In [1]: import numpy as np

In [2]: np.set_printoptions(precision=1, suppress=True, linewidth=200)

In [3]: J = np.loadtxt("a.csv", delimiter=",")

In [4]: J
Out[4]: 
array([[12.,  6.,  6.,  8.,  0.],
       [ 6.,  3.,  3.,  4.,  0.],
       [ 6.,  3.,  5.,  4.,  0.],
       [ 8.,  4.,  4.,  6.,  0.],
       [ 0.,  0.,  0.,  0.,  0.]])

In [5]: W = np.array([[-2, -2, -2], [0, 1, 0], [0, 2, 1], [0, -1, -2], [-2, 2, -1]])

In [6]: coef = np.array([1, 1, 2])

In [7]: act = np.maximum(J @ W + coef, 0)

In [8]: act
Out[8]: 
array([[0., 0., 0.],
       [0., 0., 0.],
       [0., 0., 0.],
       [0., 0., 0.],
       [1., 1., 2.]])

In [9]: (act > 0).mean(axis=0)
Out[9]: array([0.2, 0.2, 0.2])

In [10]: Z = np.array([[1, -1], [-3, 1], [1, 2]])

In [11]: (act @ Z).round(6).argmax(axis=1)
Out[11]: array([0, 0, 0, 0, 1])

In [12]: act @ Z
Out[12]: 
array([[0., 0.],
       [0., 0.],
       [0., 0.],
       [0., 0.],
       [0., 4.]])

In [13]: A2 = np.array([[1, 4, 1, 1, 0, 1, 0, 1, 5, 0, 5],
    ...:     [3, 0, 0, 2, 4, 4, 5, 5, 0, 0, 1],
    ...:     [4, 3, 3, 5, 4, 1, 1, 1, 3, 2, 1],
    ...:     [3, 4, 2, 5, 2, 0, 4, 2, 2, 2, 0],
    ...:     [5, 2, 0, 4, 2, 1, 3, 2, 1, 5, 4],
    ...:     [1, 4, 2, 3, 4, 2, 3, 2, 3, 5, 1],
    ...:     [1, 2, 4, 4, 4, 5, 3, 4, 5, 2, 5],
    ...:     [1, 3, 3, 3, 4, 5, 1, 4, 3, 2, 0],
    ...:     [2, 2, 4, 3, 3, 1, 5, 0, 2, 2, 4],
    ...:     [5, 1, 2, 2, 2, 0, 5, 2, 1, 5, 1],
    ...:     [5, 0, 5, 1, 1, 4, 1, 0, 2, 2, 2]])

In [14]: A2[-1] = A2[0]

In [15]: m1 = A2 + 0.1 * np.eye(11)

In [16]: m1
Out[16]: 
array([[1.1, 4. , 1. , 1. , 0. , 1. , 0. , 1. , 5. , 0. , 5. ],
       [3. , 0.1, 0. , 2. , 4. , 4. , 5. , 5. , 0. , 0. , 1. ],
       [4. , 3. , 3.1, 5. , 4. , 1. , 1. , 1. , 3. , 2. , 1. ],
       [3. , 4. , 2. , 5.1, 2. , 0. , 4. , 2. , 2. , 2. , 0. ],
       [5. , 2. , 0. , 4. , 2.1, 1. , 3. , 2. , 1. , 5. , 4. ],
       [1. , 4. , 2. , 3. , 4. , 2.1, 3. , 2. , 3. , 5. , 1. ],
       [1. , 2. , 4. , 4. , 4. , 5. , 3.1, 4. , 5. , 2. , 5. ],
       [1. , 3. , 3. , 3. , 4. , 5. , 1. , 4.1, 3. , 2. , 0. ],
       [2. , 2. , 4. , 3. , 3. , 1. , 5. , 0. , 2.1, 2. , 4. ],
       [5. , 1. , 2. , 2. , 2. , 0. , 5. , 2. , 1. , 5.1, 1. ],
       [1. , 4. , 1. , 1. , 0. , 1. , 0. , 1. , 5. , 0. , 5.1]])

In [17]: rng = np.random.default_rng(870)

In [18]: A2 = m1 + rng.integers(-2, 3, (11, 10)) @ rng.integers(-2, 3, (10, 11))

In [19]: A2
Out[19]: 
array([[ 14.1,  21. ,   7. ,   8. ,  10. ,   0. ,   2. ,  -2. ,   9. ,  -6. ,   6. ],
       [  2. ,   1.1,  -7. ,   7. ,   1. ,   6. ,  14. ,   4. ,  -5. ,  -1. ,  -4. ],
       [  0. ,   7. ,   0.1,   7. ,   0. ,   2. ,   1. ,  -2. ,   2. ,   5. ,  -2. ],
       [ 10. ,  13. ,   1. ,   4.1,   8. ,   4. ,   3. ,  -1. ,   2. ,   2. ,   0. ],
       [  0. ,  -6. ,   1. ,   1. ,  -4.9,  -3. ,  -6. ,   5. ,   3. ,   0. ,   6. ],
       [  6. ,   4. ,  -6. , -10. ,  13. ,  -0.9,   2. ,   6. ,   2. ,  -1. ,   1. ],
       [  2. ,   2. ,   7. ,   6. ,   0. ,  12. ,  12.1,   1. ,   1. ,   9. ,   9. ],
       [  0. ,   6. ,   2. ,  -5. ,   1. ,   5. ,  -4. ,   0.1,   1. ,   5. ,   1. ],
       [  1. ,   0. ,  -6. ,   0. ,  -4. ,   4. ,  -2. ,  -1. ,  -2.9,  -5. ,   1. ],
       [  4. ,  -3. ,   2. ,   6. ,   3. ,   4. ,  10. ,   5. ,  -1. ,   6.1,  -1. ],
       [  5. ,  21. ,   5. ,  -2. ,  -2. ,  -1. ,   0. ,  -7. ,   9. ,   2. ,   2.1]])

In [20]: np.round(np.linalg.svd(A2 - m1, compute_uv=False), 1) + 0
Out[20]: array([35.8, 26. , 20.4, 19.3, 14.9,  9.8,  6.6,  3.3,  1.7,  1.4,  0. ])

In [21]: np.abs(A2 - m1).sum(axis=1)
Out[21]: array([70., 40., 28., 32., 49., 50., 44., 31., 49., 27., 49.])

In [22]: W0 = np.array([[0, 0, 0, 0, 0, 0, 1],
    ...:     [0, 0, 1, 0, 0, 0, 0],
    ...:     [0, 0, 0, 0, 0, 1, 0],
    ...:     [1, 0, 0, 0, 0, 0, 0],
    ...:     [0, 0, 0, 0, 1, 0, 0],
    ...:     [0, 0, 0, 1, 0, 0, 0],
    ...:     [0, 1, 0, 0, 0, 0, 0]])

In [23]: np.sort(np.abs(np.linalg.eigvals(W0)))[::-1]
Out[23]: array([1., 1., 1., 1., 1., 1., 1.])

In [24]: pr = np.eye(7)[0]

In [25]: for _ in range(5):
    ...:     pr = pr @ W0
    ...:     print(pr.round(1))
    ...: 
[0. 0. 0. 0. 0. 0. 1.]
[0. 1. 0. 0. 0. 0. 0.]
[0. 0. 1. 0. 0. 0. 0.]
[0. 0. 0. 0. 0. 1. 0.]
[0. 0. 0. 1. 0. 0. 0.]

In [26]: K = np.loadtxt("mat.csv", delimiter=",")

In [27]: print(K)
[[ 0.9  0.   0.   0.   0.   0.  -0.5  0.   0. ]
 [ 0.   1.   0.   0.   0.   0.   0.   0.   0. ]
 [ 0.   0.   1.   0.   0.   0.   0.   0.   0. ]
 [ 0.   0.   0.   1.   0.   0.   0.   0.   0. ]
 [ 0.   0.   0.   0.   1.   0.   0.   0.   0. ]
 [ 0.   0.   0.   0.   0.   1.   0.   0.   0. ]
 [ 0.5  0.   0.   0.   0.   0.   0.9  0.   0. ]
 [ 0.   0.   0.   0.   0.   0.   0.   1.   0. ]
 [ 0.   0.   0.   0.   0.   0.   0.   0.   1. ]]

In [28]: A2 = np.linalg.inv(K)

In [29]: np.linalg.det(K) * A2
Out[29]: 
array([[ 0.9,  0. ,  0. ,  0. ,  0. ,  0. ,  0.5,  0. ,  0. ],
       [ 0. ,  1. ,  0. ,  0. ,  0. ,  0. ,  0. ,  0. ,  0. ],
       [ 0. ,  0. ,  1. ,  0. ,  0. ,  0. ,  0. ,  0. ,  0. ],
       [ 0. ,  0. ,  0. ,  1. ,  0. ,  0. ,  0. ,  0. ,  0. ],
       [ 0. ,  0. ,  0. ,  0. ,  1. ,  0. ,  0. ,  0. ,  0. ],
       [ 0. ,  0. ,  0. ,  0. ,  0. ,  1. ,  0. ,  0. ,  0. ],
       [-0.5,  0. ,  0. ,  0. ,  0. ,  0. ,  0.9,  0. ,  0. ],
       [ 0. ,  0. ,  0. ,  0. ,  0. ,  0. ,  0. ,  1. ,  0. ],
       [ 0. ,  0. ,  0. ,  0. ,  0. ,  0. ,  0. ,  0. ,  1. ]])

In [30]: np.round(K @ A2, 1) + 0
Out[30]: 
array([[1., 0., 0., 0., 0., 0., 0., 0., 0.],
       [0., 1., 0., 0., 0., 0., 0., 0., 0.],
       [0., 0., 1., 0., 0., 0., 0., 0., 0.],
       [0., 0., 0., 1., 0., 0., 0., 0., 0.],
       [0., 0., 0., 0., 1., 0., 0., 0., 0.],
       [0., 0., 0., 0., 0., 1., 0., 0., 0.],
       [0., 0., 0., 0., 0., 0., 1., 0., 0.],
       [0., 0., 0., 0., 0., 0., 0., 1., 0.],
       [0., 0., 0., 0., 0., 0., 0., 0., 1.]])

In [31]: np.allclose(A2, K.T)
Out[31]: True

In [32]: print(np.round(np.linalg.cond(K), 1))
1.0
